$ python -q
>>> import numpy as np
>>> from numpy import linalg as LA
>>> np.set_printoptions(precision=3, suppress=True, linewidth=120)
>>> rnd = lambda a: np.round(a, 3) + 0
>>> J = 4 * np.eye(3) + np.ones((3, 3))
>>> J
array([[5., 1., 1.],
       [1., 5., 1.],
       [1., 1., 5.]])
>>> x0 = np.array([-2, -1, -1])
>>> y = J @ x0
>>> b, lr = np.zeros(3), 1 / LA.norm(J, 2) ** 2
>>> for i in range(300):
...     b -= lr * J.T @ (J @ b - y)
...     if i % 50 == 0: print(i, round(LA.norm(J @ b - y), 3))
... 
0 2.2
50 0.0
100 0.0
150 0.0
200 0.0
250 0.0
>>> rnd(LA.cond(J))
np.float64(1.75)
>>> Q = J.astype(float).copy()
>>> for j in range(3):
...     Q[:, j] -= Q[:, :j] @ (Q[:, :j].T @ Q[:, j])
...     Q[:, j] /= LA.norm(Q[:, j])
... 
>>> rnd(Q)
array([[ 0.962, -0.219, -0.162],
       [ 0.192,  0.968, -0.162],
       [ 0.192,  0.125,  0.973]])
>>> rnd(Q.T @ J)
array([[5.196, 2.117, 2.117],
       [0.   , 4.745, 1.374],
       [0.   , 0.   , 4.542]])
>>> ev, vecs = LA.eigh(J)
>>> (ev > 1e-8).sum(), (ev < -1e-8).sum()
(np.int64(3), np.int64(0))
>>> rnd(LA.svd(J, compute_uv=False))
array([7., 4., 4.])
>>> rnd(vecs.T @ vecs)
array([[1., 0., 0.],
       [0., 1., 0.],
       [0., 0., 1.]])
>>> rnd(vecs @ np.diag(ev) @ vecs.T)
array([[5., 1., 1.],
       [1., 5., 1.],
       [1., 1., 5.]])
>>> print(rnd(ev.sum()), np.trace(J))
15.0 15.0
>>> np.abs(vecs[:, -1]).round(6).argmax()
np.int64(0)
>>> mat = -2 * np.eye(4) + np.eye(4, k=1)
>>> mat
array([[-2.,  1.,  0.,  0.],
       [ 0., -2.,  1.,  0.],
       [ 0.,  0., -2.,  1.],
       [ 0.,  0.,  0., -2.]])
>>> ev, vecs = LA.eig(mat)
>>> mat @ vecs[:, 0] - ev[0] * vecs[:, 0]
array([0., 0., 0., 0.])
>>> ev
array([-2., -2., -2., -2.])
>>> np.prod(ev)
np.float64(16.0)
>>> x0 = np.array([1, 1, 1, -2])
>>> y = mat @ x0
>>> b, lr = np.zeros(4), 1 / LA.norm(mat, 2) ** 2
>>> for i in range(300):
...     b -= lr * mat.T @ (mat @ b - y)
...     if i % 50 == 0: print(i, round(LA.norm(mat @ b - y), 3))
... 
0 2.179
50 0.0
100 0.0
150 0.0
200 0.0
250 0.0
>>> rnd(LA.cond(mat))
np.float64(2.271)
>>> rng = np.random.default_rng(81620)
>>> labels = rng.permutation(4)
>>> A2 = mat[:, labels] * rng.choice([-1, 1], 4)
>>> A2
array([[-0., -1., -0., -2.],
       [-0.,  2., -1.,  0.],
       [-1., -0.,  2.,  0.],
       [ 2., -0., -0.,  0.]])
>>> left, _, Vt = LA.svd(mat.T @ A2)
>>> rnd(left @ Vt)
array([[ 0.,  0.,  0.,  1.],
       [ 0., -1.,  0.,  0.],
       [ 0.,  0., -1.,  0.],
       [-1.,  0.,  0.,  0.]])
>>> rnd(LA.lstsq(mat, A2)[0])
array([[ 0.,  0.,  0.,  1.],
       [ 0., -1.,  0.,  0.],
       [ 0.,  0., -1.,  0.],
       [-1.,  0.,  0.,  0.]])
>>> print(labels)
[3 1 2 0]
>>> np.einsum("ij,ji->", A2, A2)
np.float64(0.0)
>>> rnd(LA.eigvals(A2).sum().real)
np.float64(4.0)
>>> rnd(LA.det(A2[::-1]))
np.float64(16.0)
>>> print(np.einsum("ii->", A2))
4.0
>>> np.kron(np.eye(2, dtype=int), A2)
array([[-0., -1., -0., -2., -0., -0., -0., -0.],
       [-0.,  2., -1.,  0., -0.,  0., -0.,  0.],
       [-1., -0.,  2.,  0., -0., -0.,  0.,  0.],
       [ 2., -0., -0.,  0.,  0., -0., -0.,  0.],
       [-0., -0., -0., -0., -0., -1., -0., -2.],
       [-0.,  0., -0.,  0., -0.,  2., -1.,  0.],
       [-0., -0.,  0.,  0., -1., -0.,  2.,  0.],
       [ 0., -0., -0.,  0.,  2., -0., -0.,  0.]])
>>> rnd(LA.det(2 * A2)), rnd(LA.det(A2))
(np.float64(256.0), np.float64(16.0))
>>> rnd(np.poly(A2))
array([  1.,  -4.,   8., -15.,  16.])
>>> rnd(LA.eigvals(A2))
array([-0.002+1.937j, -0.002-1.937j,  2.002+0.508j,  2.002-0.508j])
>>> x0 = np.array([-2, 0, 0, 1])
>>> y = mat @ x0
>>> y
array([ 4.,  0.,  1., -2.])
>>> rnd(LA.solve(mat, 5 * y))
array([-10.,   0.,   0.,   5.])
>>> rnd(LA.solve(mat, y))
array([-2.,  0.,  0.,  1.])
>>> m1 = np.load("w.npy")
>>> m1
array([[ 4,  3,  3,  5],
       [ 1,  0,  0,  2],
       [-3, -4, -4, -2]])
>>> np.argsort(-LA.norm(m1, axis=0).round(6), kind="stable")[:3]
array([3, 0, 1])
>>> A2 = np.array([[4, 2], [0, 1]])
>>> arr = np.kron(np.eye(2, dtype=int), A2)
>>> print(arr)
[[4 2 0 0]
 [0 1 0 0]
 [0 0 4 2]
 [0 0 0 1]]
>>> labels = rng.permutation(4)
>>> print(labels)
[2 0 1 3]
>>> A2 = arr[labels][:, labels]
>>> np.allclose(A2, arr)
False
>>> rnd(np.sort(np.abs(LA.eigvals(A2))))
array([1., 1., 4., 4.])
>>> rnd(LA.det(A2)), rnd(LA.det(arr[labels]))
(np.float64(16.0), np.float64(16.0))
>>> np.diag(A2)
array([4, 4, 1, 1])
>>> np.trace(A2)
np.int64(10)
>>> ev, vecs = LA.eig(arr)
>>> np.prod(ev)
np.float64(16.0)
>>> print(rnd(np.sort(LA.eigvals(arr.T))))
[1. 1. 4. 4.]
>>> print(rnd(np.sort(LA.eigvals(arr))))
[1. 1. 4. 4.]
>>> np.prod(np.diag(arr)), rnd(LA.det(arr))
(np.int64(16), np.float64(16.0))
>>> [int(LA.matrix_rank(LA.matrix_power(arr, p))) for p in range(1, 5)]
[4, 4, 4, 4]
>>> arr @ arr
array([[16, 10,  0,  0],
       [ 0,  1,  0,  0],
       [ 0,  0, 16, 10],
       [ 0,  0,  0,  1]])
>>> A2 = LA.inv(arr)
>>> rnd(LA.det(arr) * LA.det(A2))
np.float64(1.0)
>>> rnd(LA.cond(arr))
np.float64(5.052)
>>> A2
array([[ 0.25, -0.5 ,  0.  ,  0.  ],
       [ 0.  ,  1.  ,  0.  ,  0.  ],
       [ 0.  ,  0.  ,  0.25, -0.5 ],
       [ 0.  ,  0.  ,  0.  ,  1.  ]])
>>> print(rnd(LA.det(arr) * A2))
[[ 4. -8.  0.  0.]
 [ 0. 16.  0.  0.]
 [ 0.  0.  4. -8.]
 [ 0.  0.  0. 16.]]
>>> print(rnd(LA.slogdet(arr)[0]))
1.0
>>> labels = rng.integers(0, 2, 4)
>>> M = (labels[:, None] == labels) * 2 + np.eye(4)
>>> print(M)
[[3. 2. 2. 2.]
 [2. 3. 2. 2.]
 [2. 2. 3. 2.]
 [2. 2. 2. 3.]]
>>> # equal to its transpose
>>> np.allclose(M @ M.T, M.T @ M)
True
>>> np.fft.fft(M[0])
array([9.+0.j, 1.+0.j, 1.+0.j, 1.+0.j])
>>> ev, vecs = LA.eig(M)
>>> rnd(M @ vecs[:, 0] - ev[0] * vecs[:, 0])
array([0., 0., 0., 0.])
>>> ev, vecs = LA.eigh(J)
>>> x0 = np.array([-3, -1, 2])
>>> np.abs(J).sum(axis=1).max(), rnd(np.abs(ev).max())
(np.float64(7.0), np.float64(7.0))
>>> rnd(vecs * np.abs(ev) @ vecs.T)
array([[5., 1., 1.],
       [1., 5., 1.],
       [1., 1., 5.]])
>>> x0 @ J @ x0
np.float64(60.0)
>>> print(rnd(vecs * np.sqrt(ev) @ vecs.T))
[[2.215 0.215 0.215]
 [0.215 2.215 0.215]
 [0.215 0.215 2.215]]
>>> low = LA.cholesky(M)
>>> rnd(np.prod(np.diag(low)) ** 2), rnd(LA.det(M))
(np.float64(9.0), np.float64(9.0))
>>> rnd(low @ low.T)
array([[3., 2., 2., 2.],
       [2., 3., 2., 2.],
       [2., 2., 3., 2.],
       [2., 2., 2., 3.]])
>>> print(rnd(M / np.sqrt(np.outer(np.diag(M), np.diag(M)))))
[[1.    0.667 0.667 0.667]
 [0.667 1.    0.667 0.667]
 [0.667 0.667 1.    0.667]
 [0.667 0.667 0.667 1.   ]]
>>> A2 = LA.inv(M)
>>> print(rnd(LA.slogdet(M)[0]))
1.0
>>> print(rnd(LA.det(M) * LA.det(A2)))
1.0
>>> np.allclose(A2, M.T)
False
>>> rnd(LA.cond(M))
np.float64(9.0)
>>> data = np.load("case12.npy")
>>> data
array([[11,  9,  3],
       [ 9, 18,  4],
       [ 3,  4,  5]])
>>> ev, vecs = LA.eigh(data)
>>> rnd(LA.eigvalsh(data @ data))
array([ 13.953,  23.85 , 644.198])
>>> np.unique(ev.round(6) + 0, return_counts=True)[1]
array([1, 1, 1])
>>> rnd(vecs.T @ vecs)
array([[1., 0., 0.],
       [0., 1., 0.],
       [0., 0., 1.]])
>>> P = np.triu(np.array([[0, 3, 3], [-3, -1, -1], [1, 0, -3]]), 1) + np.eye(3)
>>> A2 = P @ data @ LA.inv(P)
>>> print(LA.matrix_rank(A2))
3
>>> P @ data - data @ P
array([[ 36.,  33.,   3.],
       [ -3., -31., -14.],
       [  0.,  -9.,  -5.]])
>>> np.trace(A2), np.trace(data)
(np.float64(34.0), np.int64(34))
>>> rnd(LA.norm(data) ** 2 / LA.norm(data, 2) ** 2)
np.float64(1.059)
>>> rnd(LA.norm(data[0] - data[2]))
np.float64(9.644)
>>> rnd(LA.norm(data, 2))
np.float64(25.381)
>>> data[0] @ data[2]
np.int64(84)
>>> A = np.load("dump.npy")
>>> A
array([[1., 2., 3.],
       [3., 3., 1.],
       [0., 0., 2.]])
>>> A2 = A / np.sqrt((A ** 2).mean(axis=1, keepdims=True))
>>> LA.matrix_rank(A2) == LA.matrix_rank(A)
np.True_
>>> rnd(LA.norm(A2, axis=1))
array([1.732, 1.732, 1.732])
>>> X = np.load("arr.npy")
>>> X
array([[-7.,  6.,  2., -3.],
       [-8.,  7.,  2., -3.],
       [-4.,  6., -1., -3.],
       [-4.,  6., -2., -2.]])
>>> A2 = X / np.sqrt((X ** 2).mean(axis=1, keepdims=True))
>>> print(X - X.mean(axis=1, keepdims=True))
[[-6.5  6.5  2.5 -2.5]
 [-7.5  7.5  2.5 -2.5]
 [-3.5  6.5 -0.5 -2.5]
 [-3.5  6.5 -1.5 -1.5]]
>>> rnd(LA.norm(A2, axis=1))
array([2., 2., 2., 2.])
